% python3 -q
>>> import numpy as np
>>> np.set_printoptions(suppress=True, linewidth=200)
>>> arr = np.load("test2.npy")
>>> arr
array([[ 0.,  2.,  2.,  1.,  1.,  0.,  0.,  0.,  0.],
       [ 1.,  1.,  0.,  1.,  0.,  0.,  0.,  0.,  0.],
       [ 0.,  1.,  0.,  2.,  0.,  0.,  0.,  0.,  0.],
       [ 1.,  2.,  1.,  2.,  2.,  0.,  0.,  0.,  0.],
       [ 1.,  2.,  2.,  1.,  0.,  0.,  0.,  0.,  0.],
       [ 0.,  0.,  0.,  0.,  0.,  0., -1.,  3., -1.],
       [ 0.,  0.,  0.,  0.,  0., -3.,  0., -3.,  3.],
       [ 0.,  0.,  0.,  0.,  0.,  3.,  0.,  3., -2.],
       [ 0.,  0.,  0.,  0.,  0.,  3.,  1., -2.,  3.]])
>>> x = np.array([2, 0, -1, 2, 0, 3, -2, 1, 2])
>>> h1 = np.maximum(arr @ x, 0)
>>> np.flatnonzero(h1 > 1e-9)
array([1, 2, 3, 4, 5, 7, 8])
>>> np.maximum(arr @ (3 * x), 0)
array([ 0., 12., 12., 15.,  6.,  9.,  0., 24., 33.])
>>> arr.T @ h1
array([11., 22.,  9., 24., 10., 57.,  8., 11., 14.])
>>> h1
array([ 0.,  4.,  4.,  5.,  2.,  3.,  0.,  8., 11.])
>>> B = np.linalg.inv(arr)
>>> B.round(1)
array([[-1. , -0.2, -0.2,  0.5,  0.8,  0. ,  0. ,  0. ,  0. ],
       [ 2. ,  2.5, -0.5, -1. , -1.5,  0. ,  0. ,  0. ,  0. ],
       [-1. , -1.8,  0.2,  0.5,  1.2, -0. , -0. , -0. , -0. ],
       [-1. , -1.2,  0.8,  0.5,  0.8,  0. ,  0. ,  0. ,  0. ],
       [ 0. , -0.2, -0.2,  0.5, -0.2,  0. ,  0. ,  0. ,  0. ],
       [-0. , -0. , -0. , -0. , -0. ,  0.5, -1.3, -1.5,  0.5],
       [-0. , -0. , -0. , -0. , -0. , -2.5,  5. ,  6.5, -1.5],
       [-0. , -0. , -0. , -0. , -0. , -0.5,  2. ,  2.5, -0.5],
       [ 0. ,  0. ,  0. ,  0. ,  0. ,  0. ,  1. ,  1. ,  0. ]])
>>> arr @ B
array([[1., 0., 0., 0., 0., 0., 0., 0., 0.],
       [0., 1., 0., 0., 0., 0., 0., 0., 0.],
       [0., 0., 1., 0., 0., 0., 0., 0., 0.],
       [0., 0., 0., 1., 0., 0., 0., 0., 0.],
       [0., 0., 0., 0., 1., 0., 0., 0., 0.],
       [0., 0., 0., 0., 0., 1., 0., 0., 0.],
       [0., 0., 0., 0., 0., 0., 1., 0., 0.],
       [0., 0., 0., 0., 0., 0., 0., 1., 0.],
       [0., 0., 0., 0., 0., 0., 0., 0., 1.]])
>>> np.allclose(B, arr.T)
False
>>> np.round(np.linalg.det(arr) * np.linalg.det(B), 1)
np.float64(1.0)
>>> np.diff(arr, axis=0)
array([[ 1., -1., -2.,  0., -1.,  0.,  0.,  0.,  0.],
       [-1.,  0.,  0.,  1.,  0.,  0.,  0.,  0.,  0.],
       [ 1.,  1.,  1.,  0.,  2.,  0.,  0.,  0.,  0.],
       [ 0.,  0.,  1., -1., -2.,  0.,  0.,  0.,  0.],
       [-1., -2., -2., -1.,  0.,  0., -1.,  3., -1.],
       [ 0.,  0.,  0.,  0.,  0., -3.,  1., -6.,  4.],
       [ 0.,  0.,  0.,  0.,  0.,  6.,  0.,  6., -5.],
       [ 0.,  0.,  0.,  0.,  0.,  0.,  1., -5.,  5.]])
>>> arr.sum(axis=0)
array([3., 8., 5., 7., 3., 3., 0., 1., 3.])
>>> np.round(np.linalg.svd(arr, compute_uv=False), 1)
array([7.6, 5.9, 4.8, 2. , 1.6, 1.5, 1.1, 0.2, 0.1])
>>> round(float(np.linalg.norm(arr)), 1)
11.2
>>> np.round(arr.mean(axis=0), 1)
array([0.3, 0.9, 0.6, 0.8, 0.3, 0.3, 0. , 0.1, 0.3])
>>> arr - arr[0]
array([[ 0.,  0.,  0.,  0.,  0.,  0.,  0.,  0.,  0.],
       [ 1., -1., -2.,  0., -1.,  0.,  0.,  0.,  0.],
       [ 0., -1., -2.,  1., -1.,  0.,  0.,  0.,  0.],
       [ 1.,  0., -1.,  1.,  1.,  0.,  0.,  0.,  0.],
       [ 1.,  0.,  0.,  0., -1.,  0.,  0.,  0.,  0.],
       [ 0., -2., -2., -1., -1.,  0., -1.,  3., -1.],
       [ 0., -2., -2., -1., -1., -3.,  0., -3.,  3.],
       [ 0., -2., -2., -1., -1.,  3.,  0.,  3., -2.],
       [ 0., -2., -2., -1., -1.,  3.,  1., -2.,  3.]])
>>> np.unravel_index(np.abs(arr).argmax(), arr.shape)
(np.int64(5), np.int64(7))
>>> B = arr / np.sqrt((arr ** 2).mean(axis=1, keepdims=True))
>>> np.linalg.matrix_rank(arr - arr.mean(axis=1, keepdims=True))
np.int64(8)
>>> x = np.array([-2, 3, -2, 3, -1, -1, 0, -3, 1])
>>> target = arr @ x
>>> c, lr = np.zeros(9), 1 / np.linalg.norm(arr, 2) ** 2
>>> for i in range(4):
...     c -= lr * arr.T @ (arr @ c - target)
...     if i % 1 == 0: print(i, round(np.linalg.norm(arr @ c - target), 1))
... 
0 7.8
1 6.4
2 5.9
3 5.5
>>> c.round(1)
array([ 0.3,  1.1,  0.3,  1.5,  0.4, -1.2,  0.3, -2.3,  1.7])
>>> round(np.linalg.cond(arr), 1)
np.float64(72.9)
>>> J = np.loadtxt("mat.csv", delimiter=",")
>>> J
array([[  1.,   8.,   5., -24.],
       [  8.,   4.,   8., -12.],
       [  5.,   2.,   3.,  -6.],
       [  8.,   5.,   8., -15.],
       [  7.,   0.,   1.,   0.],
       [  9.,   1.,   2.,  -3.],
       [  5.,   3.,   9.,  -9.],
       [  4.,   9.,   3., -27.],
       [  0.,   0.,   9.,   0.],
       [  1.,   5.,   2., -15.],
       [  2.,   8.,   2., -24.]])
>>> np.linalg.lstsq(J[:-1].T, J[-1])[2]
np.int32(3)
>>> round(float(np.trace(np.linalg.pinv(J) @ J)), 1)
3.0
>>> rank = np.linalg.matrix_rank(J)
>>> rank
np.int64(3)
>>> null = np.linalg.svd(J)[2][rank:].T
>>> null.shape
(4, 1)
>>> [int(np.linalg.matrix_rank(np.delete(J, i, axis=0))) for i in range(11)]
[3, 3, 3, 3, 3, 3, 3, 3, 3, 3, 3]
>>> np.round(null @ null.T, 1) + 0
array([[0. , 0. , 0. , 0. ],
       [0. , 0.9, 0. , 0.3],
       [0. , 0. , 0. , 0. ],
       [0. , 0.3, 0. , 0.1]])
>>> cen = J - J.mean(axis=0)
>>> V = np.linalg.svd(cen)[2][:3]
>>> B = cen - cen @ V.T @ V
>>> np.round(B.std(axis=0), 1) + 0
array([0., 0., 0., 0.])
>>> np.round(np.diag(V.T @ V), 1)
array([1. , 0.1, 1. , 0.9])
>>> np.round((cen @ V.T).std(axis=0), 1)
array([9.8, 3. , 2.8])
>>> np.linalg.norm(B, axis=1).round(6).argmax()
np.int64(0)
>>> W0 = np.loadtxt("block19.csv", delimiter=",")
>>> W0
array([[ 5.,  2.,  5.,  2.,  0.,  1.,  5.,  2.,  0.,  4.],
       [ 8.,  3.,  9.,  3.,  2.,  3.,  7.,  5.,  4.,  9.],
       [ 8.,  8., 10.,  4.,  5.,  3., 11., 10.,  6., 13.],
       [11., 10., 12.,  4.,  6.,  5., 12., 11.,  9., 15.],
       [14., 14., 13.,  9.,  6.,  8., 13., 14., 11., 20.],
       [19., 17., 18.,  9.,  7.,  9., 13., 19., 14., 22.],
       [23., 20., 21., 13., 10., 12., 16., 20., 19., 25.],
       [24., 22., 23., 17., 15., 15., 20., 21., 19., 29.],
       [27., 26., 28., 22., 17., 17., 23., 24., 20., 30.],
       [27., 26., 29., 24., 21., 22., 25., 26., 25., 30.],
       [28., 31., 32., 24., 25., 24., 26., 30., 27., 30.],
       [33., 31., 33., 26., 28., 26., 29., 34., 28., 31.],
       [35., 33., 34., 30., 32., 28., 32., 38., 31., 33.],
       [38., 36., 34., 34., 32., 29., 36., 42., 31., 34.],
       [39., 40., 39., 35., 36., 30., 36., 46., 35., 34.],
       [41., 42., 40., 38., 37., 32., 41., 50., 38., 34.],
       [42., 44., 44., 38., 38., 36., 43., 53., 38., 39.],
       [43., 46., 44., 39., 39., 38., 47., 55., 38., 44.],
       [44., 46., 48., 42., 41., 43., 50., 59., 39., 49.],
       [49., 50., 51., 46., 45., 47., 50., 59., 39., 52.],
       [49., 54., 53., 51., 45., 48., 54., 64., 39., 56.],
       [53., 54., 58., 51., 49., 53., 56., 64., 42., 57.],
       [57., 57., 61., 51., 51., 57., 56., 66., 43., 58.]])
>>> np.argsort(-np.linalg.norm(W0, axis=0).round(6), kind="stable")[:3]
array([7, 2, 9])
>>> round(float(np.linalg.norm(W0, 2) / np.linalg.norm(W0)), 1)
1.0
>>> np.linalg.cond(W0) > 100
np.True_
